>>> import numpy as np
>>> from numpy import linalg as LA
>>> np.set_printoptions(precision=1, suppress=True, linewidth=200)
>>> F = np.diag(np.array([5, 3, 2, 3, 1, 1, 1, 1, 7, 7]))
>>> F
array([[5, 0, 0, 0, 0, 0, 0, 0, 0, 0],
       [0, 3, 0, 0, 0, 0, 0, 0, 0, 0],
       [0, 0, 2, 0, 0, 0, 0, 0, 0, 0],
       [0, 0, 0, 3, 0, 0, 0, 0, 0, 0],
       [0, 0, 0, 0, 1, 0, 0, 0, 0, 0],
       [0, 0, 0, 0, 0, 1, 0, 0, 0, 0],
       [0, 0, 0, 0, 0, 0, 1, 0, 0, 0],
       [0, 0, 0, 0, 0, 0, 0, 1, 0, 0],
       [0, 0, 0, 0, 0, 0, 0, 0, 7, 0],
       [0, 0, 0, 0, 0, 0, 0, 0, 0, 7]])
>>> w, evecs = LA.eigh(F)
>>> x = np.array([2, 1, 2, 3, 0, -3, 2, 1, -2, 2])
>>> print(evecs * np.abs(w) @ evecs.T)
[[5. 0. 0. 0. 0. 0. 0. 0. 0. 0.]
 [0. 3. 0. 0. 0. 0. 0. 0. 0. 0.]
 [0. 0. 2. 0. 0. 0. 0. 0. 0. 0.]
 [0. 0. 0. 3. 0. 0. 0. 0. 0. 0.]
 [0. 0. 0. 0. 1. 0. 0. 0. 0. 0.]
 [0. 0. 0. 0. 0. 1. 0. 0. 0. 0.]
 [0. 0. 0. 0. 0. 0. 1. 0. 0. 0.]
 [0. 0. 0. 0. 0. 0. 0. 1. 0. 0.]
 [0. 0. 0. 0. 0. 0. 0. 0. 7. 0.]
 [0. 0. 0. 0. 0. 0. 0. 0. 0. 7.]]
>>> LA.eigvalsh(F[1:, 1:])
array([1., 1., 1., 1., 2., 3., 3., 7., 7.])
>>> x @ F @ x / (x @ x), w[0], w[-1]
(np.float64(3.2), np.float64(1.0), np.float64(7.0))
>>> evecs * np.maximum(w, 0) @ evecs.T
array([[5., 0., 0., 0., 0., 0., 0., 0., 0., 0.],
       [0., 3., 0., 0., 0., 0., 0., 0., 0., 0.],
       [0., 0., 2., 0., 0., 0., 0., 0., 0., 0.],
       [0., 0., 0., 3., 0., 0., 0., 0., 0., 0.],
       [0., 0., 0., 0., 1., 0., 0., 0., 0., 0.],
       [0., 0., 0., 0., 0., 1., 0., 0., 0., 0.],
       [0., 0., 0., 0., 0., 0., 1., 0., 0., 0.],
       [0., 0., 0., 0., 0., 0., 0., 1., 0., 0.],
       [0., 0., 0., 0., 0., 0., 0., 0., 7., 0.],
       [0., 0., 0., 0., 0., 0., 0., 0., 0., 7.]])
>>> feats = np.loadtxt("sample5.csv", delimiter=",")
>>> feats
array([[  9.,   3.,  -9.,   6.,   9.,   0.,  -3.,  -9.,  15.],
       [  3.,   1.,  -3.,   2.,   3.,   0.,  -1.,  -3.,   5.],
       [ -9.,  -3.,   9.,  -6.,  -9.,   0.,   3.,   9., -15.],
       [  6.,   2.,  -6.,   4.,   6.,   0.,  -2.,  -6.,  10.],
       [  9.,   3.,  -9.,   6.,   9.,   0.,  -3.,  -9.,  15.],
       [  0.,   0.,   0.,   0.,   0.,   0.,   0.,   0.,   0.],
       [ -3.,  -1.,   3.,  -2.,  -3.,   0.,   1.,   3.,  -5.],
       [ -9.,  -3.,   9.,  -6.,  -9.,   0.,   3.,   9., -15.],
       [ 15.,   5., -15.,  10.,  15.,   0.,  -5., -15.,  25.]])
>>> np.abs(np.diag(LA.qr(feats)[1])) > 1e-9
array([ True, False, False, False, False, False, False, False, False])
>>> LA.lstsq(feats[:-1].T, feats[-1])[2]
np.int32(1)
>>> feats @ LA.pinv(feats) @ feats
array([[  9.,   3.,  -9.,   6.,   9.,   0.,  -3.,  -9.,  15.],
       [  3.,   1.,  -3.,   2.,   3.,   0.,  -1.,  -3.,   5.],
       [ -9.,  -3.,   9.,  -6.,  -9.,   0.,   3.,   9., -15.],
       [  6.,   2.,  -6.,   4.,   6.,   0.,  -2.,  -6.,  10.],
       [  9.,   3.,  -9.,   6.,   9.,   0.,  -3.,  -9.,  15.],
       [  0.,   0.,   0.,   0.,   0.,   0.,   0.,   0.,   0.],
       [ -3.,  -1.,   3.,  -2.,  -3.,   0.,   1.,   3.,  -5.],
       [ -9.,  -3.,   9.,  -6.,  -9.,   0.,   3.,   9., -15.],
       [ 15.,   5., -15.,  10.,  15.,   0.,  -5., -15.,  25.]])
>>> U, sv, vt = LA.svd(feats)
>>> evecs = vt[:(sv > 1e-8).sum()]
>>> rng = np.random.default_rng(63)
>>> x = feats[7] + 2 * feats[5] + rng.integers(2) * np.eye(9)[1]
>>> x
array([ -9.,  -3.,   9.,  -6.,  -9.,   0.,   3.,   9., -15.])
>>> np.round(np.diag(evecs.T @ evecs), 1) + 0
array([0.1, 0. , 0.1, 0.1, 0.1, 0. , 0. , 0.1, 0.4])
>>> np.round(evecs.T @ evecs, 1) + 0
array([[ 0.1,  0. , -0.1,  0.1,  0.1,  0. ,  0. , -0.1,  0.2],
       [ 0. ,  0. ,  0. ,  0. ,  0. ,  0. ,  0. ,  0. ,  0.1],
       [-0.1,  0. ,  0.1, -0.1, -0.1,  0. ,  0. ,  0.1, -0.2],
       [ 0.1,  0. , -0.1,  0.1,  0.1,  0. ,  0. , -0.1,  0.1],
       [ 0.1,  0. , -0.1,  0.1,  0.1,  0. ,  0. , -0.1,  0.2],
       [ 0. ,  0. ,  0. ,  0. ,  0. ,  0. ,  0. ,  0. ,  0. ],
       [ 0. ,  0. ,  0. ,  0. ,  0. ,  0. ,  0. ,  0. , -0.1],
       [-0.1,  0. ,  0.1, -0.1, -0.1,  0. ,  0. ,  0.1, -0.2],
       [ 0.2,  0.1, -0.2,  0.1,  0.2,  0. , -0.1, -0.2,  0.4]])
>>> t = np.radians(72)
>>> Rm = np.eye(9)
>>> Rm[5, 5] = Rm[7, 7] = np.cos(t)
>>> Rm[5, 7], Rm[7, 5] = -np.sin(t), np.sin(t)
>>> Rm
array([[ 1. ,  0. ,  0. ,  0. ,  0. ,  0. ,  0. ,  0. ,  0. ],
       [ 0. ,  1. ,  0. ,  0. ,  0. ,  0. ,  0. ,  0. ,  0. ],
       [ 0. ,  0. ,  1. ,  0. ,  0. ,  0. ,  0. ,  0. ,  0. ],
       [ 0. ,  0. ,  0. ,  1. ,  0. ,  0. ,  0. ,  0. ,  0. ],
       [ 0. ,  0. ,  0. ,  0. ,  1. ,  0. ,  0. ,  0. ,  0. ],
       [ 0. ,  0. ,  0. ,  0. ,  0. ,  0.3,  0. , -1. ,  0. ],
       [ 0. ,  0. ,  0. ,  0. ,  0. ,  0. ,  1. ,  0. ,  0. ],
       [ 0. ,  0. ,  0. ,  0. ,  0. ,  1. ,  0. ,  0.3,  0. ],
       [ 0. ,  0. ,  0. ,  0. ,  0. ,  0. ,  0. ,  0. ,  1. ]])
>>> A2 = feats @ Rm.T
>>> round(LA.det(Rm), 1), round(np.trace(Rm), 1)
(np.float64(1.0), np.float64(7.6))
>>> np.round(LA.svd(feats, compute_uv=False), 1) + 0, np.round(LA.svd(A2, compute_uv=False), 1) + 0
(array([67.,  0.,  0.,  0.,  0.,  0.,  0.,  0.,  0.]), array([67.,  0.,  0.,  0.,  0.,  0.,  0.,  0.,  0.]))
>>> print(np.allclose(feats @ feats.T, A2 @ A2.T))
True
>>> np.abs(A2 - feats).max(axis=0)
array([ 0. ,  0. ,  0. ,  0. ,  0. , 14.3,  0. , 10.4,  0. ])
